% ipython --no-banner

In [1]: import numpy as np

In [2]: np.set_printoptions(precision=2, suppress=True, linewidth=160)

In [3]: tidy = lambda a: np.round(a, 2) + 0

In [4]: m1 = np.load("case7.npy")

In [5]: tidy(m1)
Out[5]: 
array([[ 2.48, -0.89, -0.44,  2.32,  1.89,  0.45, -1.44,  0.75],
       [-1.56,  0.92,  5.56, -5.48,  0.08,  4.63,  4.56,  5.34],
       [-2.62,  0.8 ,  1.1 , -0.89,  0.2 ,  0.3 ,  0.1 ,  2.33],
       [ 0.73,  0.13,  4.53, -3.66,  0.87,  4.39,  3.53,  4.4 ],
       [-0.87,  0.06, -0.96,  1.89,  0.94, -1.02, -1.96,  0.72],
       [-7.56,  2.43,  2.63, -4.06, -1.43,  0.19,  1.63,  3.9 ],
       [-1.84,  0.43, -0.18,  0.75,  0.57, -0.62, -1.18,  1.36],
       [ 0.26, -0.18, -0.06,  1.24,  1.18,  0.12, -1.06,  1.23],
       [ 2.81, -0.63,  3.1 , -1.47,  1.63,  3.73,  2.1 ,  3.19],
       [ 0.27,  0.04,  2.18, -1.22,  0.96,  2.14,  1.18,  2.8 ],
       [-2.09,  0.29, -2.37,  3.08,  0.71, -2.66, -3.37, -0.15],
       [-2.11,  1.1 ,  5.68, -5.78, -0.1 ,  4.58,  4.68,  5.49],
       [ 0.07,  0.16,  2.83, -1.99,  0.84,  2.67,  1.83,  3.27],
       [-2.79,  0.97,  2.29, -2.26,  0.03,  1.33,  1.29,  3.18],
       [-7.65,  2.62,  4.25, -5.87, -1.62,  1.63,  3.25,  5.04],
       [ 0.81,  0.06,  4.04, -3.1 ,  0.94,  3.98,  3.04,  4.05],
       [ 4.24, -1.47, -0.97,  3.44,  2.47,  0.5 , -1.97,  0.2 ],
       [ 2.6 , -1.09, -2.15,  4.25,  2.09, -1.06, -3.15, -0.47],
       [-0.25,  0.6 ,  6.28, -5.89,  0.4 ,  5.68,  5.28,  5.72],
       [ 4.87, -1.33,  2.34, -0.02,  2.33,  3.67,  1.34,  2.45],
       [ 7.63, -2.36,  0.27,  3.09,  3.36,  2.63, -0.73,  0.73],
       [-1.36,  0.21, -0.96,  1.74,  0.79, -1.17, -1.96,  0.77]])

In [6]: np.unique(m1.round(6), axis=0).shape
Out[6]: (22, 8)

In [7]: np.abs(np.diag(np.linalg.qr(m1)[1])) > 1e-9
Out[7]: array([ True,  True,  True, False, False, False, False, False])

In [8]: np.allclose(m1[:-1].T @ np.linalg.lstsq(m1[:-1].T, m1[-1])[0], m1[-1])
Out[8]: True

In [9]: tidy(np.trace(np.linalg.pinv(m1) @ m1))
Out[9]: np.float64(3.0)

In [10]: dist = np.linalg.norm(m1[:, None] - m1[None], axis=-1)

In [11]: np.unravel_index(dist.round(6).argmax(), dist.shape)
Out[11]: (np.int64(14), np.int64(20))

In [12]: dist.shape
Out[12]: (22, 22)

In [13]: tidy(dist[:5, :5])
Out[13]: 
array([[ 0.  , 13.94,  7.02, 10.92,  3.99],
       [13.94,  0.  ,  9.48,  3.58, 13.94],
       [ 7.02,  9.48,  0.  ,  8.03,  4.97],
       [10.92,  3.58,  8.03,  0.  , 11.68],
       [ 3.99, 13.94,  4.97, 11.68,  0.  ]])

In [14]: np.flatnonzero(dist[16] < dist.mean() / 2)
Out[14]: array([ 0, 16, 17])

In [15]: dist.mean(axis=1).argmax()
Out[15]: np.int64(14)

In [16]: (dist + 1e9 * np.eye(22)).round(6).argmin(axis=1)
Out[16]: array([16, 11, 13, 15, 21, 14, 21,  4, 19, 12, 21,  1,  9,  2,  5,  3,  0, 16,  1,  8, 16,  4])

In [17]: W2 = m1[[1, 12]].astype(float)

In [18]: for _ in range(5):
    ...:     z = np.linalg.norm(m1[:, None] - W2, axis=-1).argmin(axis=1)
    ...:     W2 = np.array([m1[z == j].mean(axis=0) for j in range(2)])
    ...: 

In [19]: z
Out[19]: array([1, 0, 1, 0, 1, 0, 1, 1, 1, 1, 1, 0, 0, 0, 0, 0, 1, 1, 0, 1, 1, 1])

In [20]: tidy(W2[1] - W2[0])
Out[20]: array([ 3.52, -1.47, -4.16,  5.63,  1.47, -2.69, -4.16, -3.27])

In [21]: rank = np.linalg.matrix_rank(m1)

In [22]: rank
Out[22]: np.int64(3)

In [23]: N = np.linalg.svd(m1)[2][rank:].T

In [24]: [int(np.linalg.matrix_rank(m1[:, :j + 1])) for j in range(8)]
Out[24]: [1, 2, 3, 3, 3, 3, 3, 3]

In [25]: np.allclose(m1 @ N, 0)
Out[25]: True

In [26]: [int(np.linalg.matrix_rank(np.delete(m1, i, axis=0))) for i in range(22)]
Out[26]: [3, 3, 3, 3, 3, 3, 3, 3, 3, 3, 3, 3, 3, 3, 3, 3, 3, 3, 3, 3, 3, 3]

In [27]: np.linalg.matrix_rank(m1.T @ m1), np.linalg.matrix_rank(m1 @ m1.T)
Out[27]: (np.int64(3), np.int64(3))

In [28]: vec = np.array([0, 1, 2, 0, 1, 3, 0, 1])

In [29]: h1 = np.maximum(m1 @ vec, 0)

In [30]: tidy(m1.T @ h1)
Out[30]: array([-121.01,  122.34, 1150.68, -982.69,  167.99, 1028.34,  860.35, 1195.  ])

In [31]: np.flatnonzero(h1 > 1e-9)
Out[31]: array([ 0,  1,  2,  3,  5,  6,  7,  8,  9, 11, 12, 13, 14, 15, 16, 18, 19, 20])

In [32]: W0 = np.array([[2, 0, 0, 0, 0, 0],
    ...:     [0, 0, 0, 0, 0, 0],
    ...:     [0, 0, 2, 1, 0, 0],
    ...:     [1, 0, 2, 0, 0, 0],
    ...:     [0, 0, 0, 0, 1, 1],
    ...:     [0, 0, 0, 0, 1, 2]])

In [33]: Uu, s, Vh = np.linalg.svd(W0)

In [34]: evecs = Vh[:(s > 1e-8).sum()]

In [35]: rng = np.random.default_rng(351643)

In [36]: vec = W0[1] + -1 * W0[2] + rng.integers(2) * np.eye(6)[2]

In [37]: vec
Out[37]: array([ 0.,  0., -1., -1.,  0.,  0.])

In [38]: tidy(np.diag(evecs.T @ evecs))
Out[38]: array([1., 0., 1., 1., 1., 1.])

In [39]: np.allclose(evecs.T @ evecs @ vec, vec)
Out[39]: True

In [40]: np.linalg.matrix_rank(np.vstack([W0, vec]))
Out[40]: np.int64(5)
